$ python3 -q
>>> import numpy as np
>>> np.set_printoptions(precision=1, suppress=True, linewidth=100, floatmode="fixed")
>>> A = np.load("dump.npy")
>>> A
array([[-3.2,  7.4,  2.9],
       [-2.8,  2.5,  1.7],
       [13.9,  4.9,  1.3],
       [-4.1,  2.5,  1.1],
       [13.3,  3.3,  1.2],
       [-3.3,  8.2,  3.4],
       [-5.8,  6.4,  0.9],
       [-3.0, -0.4,  2.3],
       [-4.5,  3.1,  0.5],
       [-2.6,  1.5,  1.0],
       [-4.3,  1.2,  1.0],
       [-4.7,  8.2,  3.3],
       [-3.5,  7.9,  1.7],
       [12.8,  3.0,  1.1],
       [-3.5,  0.2,  2.7],
       [-5.7,  9.2,  1.5],
       [10.5,  4.5,  2.1],
       [-3.9,  0.3,  1.8],
       [14.8,  1.5, -1.2],
       [-4.2,  0.4,  1.5],
       [-3.8,  1.6,  3.7],
       [-3.3,  8.5,  0.6]])
>>> proj = A @ np.linalg.solve(A.T @ A, A.T)
>>> np.allclose(proj @ proj, proj)
True
>>> np.round(np.diag(proj), 1) + 0
array([0.1, 0.0, 0.2, 0.0, 0.2, 0.2, 0.1, 0.1, 0.0, 0.0, 0.0, 0.2, 0.1, 0.2, 0.2, 0.2, 0.2, 0.1,
       0.2, 0.1, 0.3, 0.2])
>>> proj @ A[:, 1]
array([ 7.4,  2.5,  4.9,  2.5,  3.3,  8.2,  6.4, -0.4,  3.1,  1.5,  1.2,  8.2,  7.9,  3.0,  0.2,
        9.2,  4.5,  0.3,  1.5,  0.4,  1.6,  8.5])
>>> np.round(np.linalg.eigvalsh(proj), 1) + 0
array([0.0, 0.0, 0.0, 0.0, 0.0, 0.0, 0.0, 0.0, 0.0, 0.0, 0.0, 0.0, 0.0, 0.0, 0.0, 0.0, 0.0, 0.0,
       0.0, 1.0, 1.0, 1.0])
>>> G = np.cov(A, rowvar=False)
>>> np.argsort(-A.std(axis=0).round(6), kind="stable")
array([0, 1, 2])
>>> A.std(axis=0)
array([7.2, 3.1, 1.1])
>>> np.median(A, axis=0)
array([-3.4,  3.0,  1.5])
>>> np.polyfit(A[:, 0], A[:, 2], 1)
array([-0.1,  1.6])
>>> G.shape
(3, 3)
>>> np.round(np.corrcoef(A[:, 0], A[:, 2])[0, 1], 1)
np.float64(-0.4)
>>> arr = np.loadtxt("m.csv", delimiter=",")
>>> arr
array([[3.0, 3.0, 0.0, 0.0],
       [0.0, 3.0, 3.0, 0.0],
       [0.0, 0.0, 3.0, 3.0],
       [3.0, 0.0, 0.0, 3.0]])
>>> # rank 3
>>> rng = np.random.default_rng(3004)
>>> z = rng.permutation(4)
>>> z
array([3, 0, 2, 1])
>>> out = arr[z][:, z]
>>> out
array([[3.0, 3.0, 0.0, 0.0],
       [0.0, 3.0, 0.0, 3.0],
       [3.0, 0.0, 3.0, 0.0],
       [0.0, 0.0, 3.0, 3.0]])
>>> rk = np.linalg.matrix_rank(arr)
>>> rk
np.int64(3)
>>> ns = np.linalg.svd(arr)[2][rk:].T
>>> [int(np.linalg.matrix_rank(np.delete(arr, i, axis=0))) for i in range(4)]
[3, 3, 3, 3]
>>> np.linalg.matrix_rank(arr.T @ arr), np.linalg.matrix_rank(arr @ arr.T)
(np.int64(3), np.int64(3))
>>> [int(np.linalg.matrix_rank(arr[:i])) for i in range(1, len(arr) + 1)]
[1, 2, 3, 3]
>>> ns[:, 0] / ns[np.abs(ns[:, 0]).round(6).argmax(), 0]
array([ 1.0, -1.0,  1.0, -1.0])
>>> [int(np.linalg.matrix_rank(arr[:, :j + 1])) for j in range(4)]
[1, 2, 3, 3]
>>> data = np.loadtxt("x.csv", delimiter=",")
>>> data
array([[-0.6,  2.1,  1.3, -0.4],
       [ 1.0,  4.1, -0.1, -2.7],
       [ 2.4,  4.9,  2.8, -3.8],
       [ 1.2,  0.4,  1.2, -2.5],
       [ 0.7,  4.5,  0.7, -3.3],
       [ 1.3,  3.8,  0.0, -3.1],
       [ 1.1,  3.6,  0.4, -1.7],
       [ 0.9,  2.2,  3.0, -1.6],
       [ 0.8,  0.3,  0.1, -3.7],
       [-0.5,  1.6,  1.8, -0.5],
       [-0.7,  1.4,  2.6, -3.9],
       [ 2.4,  0.5,  3.3, -2.3],
       [-0.4, -0.3,  1.1, -4.2],
       [ 1.3,  1.3,  1.0, -1.7],
       [ 1.2,  1.9,  2.8, -2.5],
       [ 1.6,  1.4,  1.4, -2.2],
       [ 1.1,  3.0,  1.3, -4.3],
       [ 2.1,  3.3,  2.0, -2.2],
       [ 2.0,  4.5,  1.0, -2.1],
       [-1.4,  0.5,  0.2, -2.8],
       [ 0.3,  2.5,  0.5, -2.0],
       [ 1.1,  3.5,  1.1, -1.3],
       [-0.4,  1.7,  1.8, -3.4],
       [-1.1,  3.6,  0.7, -2.6],
       [ 1.1,  1.6,  0.8, -3.3],
       [ 0.4,  0.3,  1.6, -2.7],
       [ 1.0,  4.5,  1.4, -1.4],
       [ 0.2,  3.3,  0.9, -2.2],
       [ 0.0,  0.3,  1.6, -3.5]])
>>> u = np.array([-8, 9, -7])
>>> np.polyval(u, data[1])
array([  -6.0, -104.6,   -8.0,  -89.6])
>>> np.cross(data[1, :3], data[21, :3])
array([ 4.9, -1.2, -1.0])
>>> out = np.c_[data[:, :3] @ np.array([[-2, -1, -1], [1, 2, 1], [2, 1, 0]]), np.array([2, 2, -3, 1, -2, -1, -1, -2, 0, 1, 0, -3, 2, -3, 3, -2, 3, -1, -2, 0, -3, 0, -3, 1, 1, 0, -3, -3, 2])]
>>> out
array([[ 5.9,  6.1,  2.7,  2.0],
       [ 1.9,  7.1,  3.1,  2.0],
       [ 5.7, 10.2,  2.5, -3.0],
       [ 0.4,  0.8, -0.8,  1.0],
       [ 4.5,  9.0,  3.8, -2.0],
       [ 1.2,  6.3,  2.5, -1.0],
       [ 2.2,  6.5,  2.5, -1.0],
       [ 6.4,  6.5,  1.3, -2.0],
       [-1.1, -0.1, -0.5,  0.0],
       [ 6.2,  5.5,  2.1,  1.0],
       [ 8.0,  6.1,  2.1,  0.0],
       [ 2.3,  1.9, -1.9, -3.0],
       [ 2.7,  0.9,  0.1,  2.0],
       [ 0.7,  2.3,  0.0, -3.0],
       [ 5.1,  5.4,  0.7,  3.0],
       [ 1.0,  2.6, -0.2, -2.0],
       [ 3.4,  6.2,  1.9,  3.0],
       [ 3.1,  6.5,  1.2, -1.0],
       [ 2.5,  8.0,  2.5, -2.0],
       [ 3.7,  2.6,  1.9,  0.0],
       [ 2.9,  5.2,  2.2, -3.0],
       [ 3.5,  7.0,  2.4,  0.0],
       [ 6.1,  5.6,  2.1, -3.0],
       [ 7.2,  9.0,  4.7,  1.0],
       [ 1.0,  2.9,  0.5,  1.0],
       [ 2.7,  1.8, -0.1,  0.0],
       [ 5.3,  9.4,  3.5, -3.0],
       [ 4.7,  7.3,  3.1, -3.0],
       [ 3.5,  2.2,  0.3,  2.0]])
>>> np.round(np.linalg.lstsq(data, out[:, 0])[0], 1) + 0
array([-2.0,  1.0,  2.0,  0.0])
>>> np.linalg.norm(np.linalg.qr(data)[0].T @ out, axis=0) ** 2 / ((out ** 2).sum(axis=0) + 1e-12)
array([1.0, 1.0, 1.0, 0.2])
>>> G = np.cov(out, rowvar=False)
>>> np.median(out, axis=0)
array([3.4, 6.1, 2.1, 0.0])
>>> np.argwhere(np.triu(np.abs(np.corrcoef(out.T)) > 0.8, 1))
array([[1, 2]])
>>> np.polyfit(out[:, 2], out[:, 0], 1)
array([0.8, 2.2])
>>> G.round(1) + 0
array([[ 5.0,  3.9,  2.0,  0.0],
       [ 3.9,  8.0,  3.8, -1.4],
       [ 2.0,  3.8,  2.4, -0.2],
       [ 0.0, -1.4, -0.2,  4.0]])
>>> round(float(np.corrcoef(out[:, 2], out[:, 0])[0, 1]), 1)
0.6
>>> np.argsort(-out.std(axis=0).round(6), kind="stable")
array([1, 0, 3, 2])
